% ipython --no-banner

In [1]: import numpy as np

In [2]: import numpy.linalg as la

In [3]: np.set_printoptions(precision=2, suppress=True, linewidth=120)

In [4]: A2 = np.array([[2, -1], [0, 1]])

In [5]: m1 = np.kron(np.eye(2, dtype=int), A2)

In [6]: m1
Out[6]: 
array([[ 2, -1,  0,  0],
       [ 0,  1,  0,  0],
       [ 0,  0,  2, -1],
       [ 0,  0,  0,  1]])

In [7]: # triangular

In [8]: left, sv, vt = la.svd(m1, full_matrices=False)

In [9]: np.round(np.sqrt((sv ** 2).sum()), 2), round(float(la.norm(m1)), 2)
Out[9]: (np.float64(3.46), 3.46)

In [10]: np.allclose(left * sv @ vt, m1)
Out[10]: True

In [11]: sv / sv[0]
Out[11]: array([1.  , 1.  , 0.38, 0.38])

In [12]: (sv > 1e-8).sum()
Out[12]: np.int64(4)

In [13]: np.round(left.T @ m1 @ vt.T, 2) + 0
Out[13]: 
array([[2.29, 0.  , 0.  , 0.  ],
       [0.  , 2.29, 0.  , 0.  ],
       [0.  , 0.  , 0.87, 0.  ],
       [0.  , 0.  , 0.  , 0.87]])

In [14]: rng = np.random.default_rng(951982)

In [15]: lab = rng.permutation(4)

In [16]: A2 = m1[:, lab] * rng.choice([-1, 1], 4)

In [17]: A2
Out[17]: 
array([[ 2,  1,  0,  0],
       [ 0, -1,  0,  0],
       [ 0,  0,  2, -1],
       [ 0,  0,  0,  1]])

In [18]: left, _, vt = la.svd(m1.T @ A2)

In [19]: np.round(la.lstsq(m1, A2)[0], 2) + 0
Out[19]: 
array([[ 1.,  0.,  0.,  0.],
       [ 0., -1.,  0.,  0.],
       [ 0.,  0.,  1.,  0.],
       [ 0.,  0.,  0.,  1.]])

In [20]: np.round(left @ vt, 2) + 0
Out[20]: 
array([[ 1.,  0.,  0.,  0.],
       [ 0., -1.,  0.,  0.],
       [ 0.,  0.,  1.,  0.],
       [ 0.,  0.,  0.,  1.]])
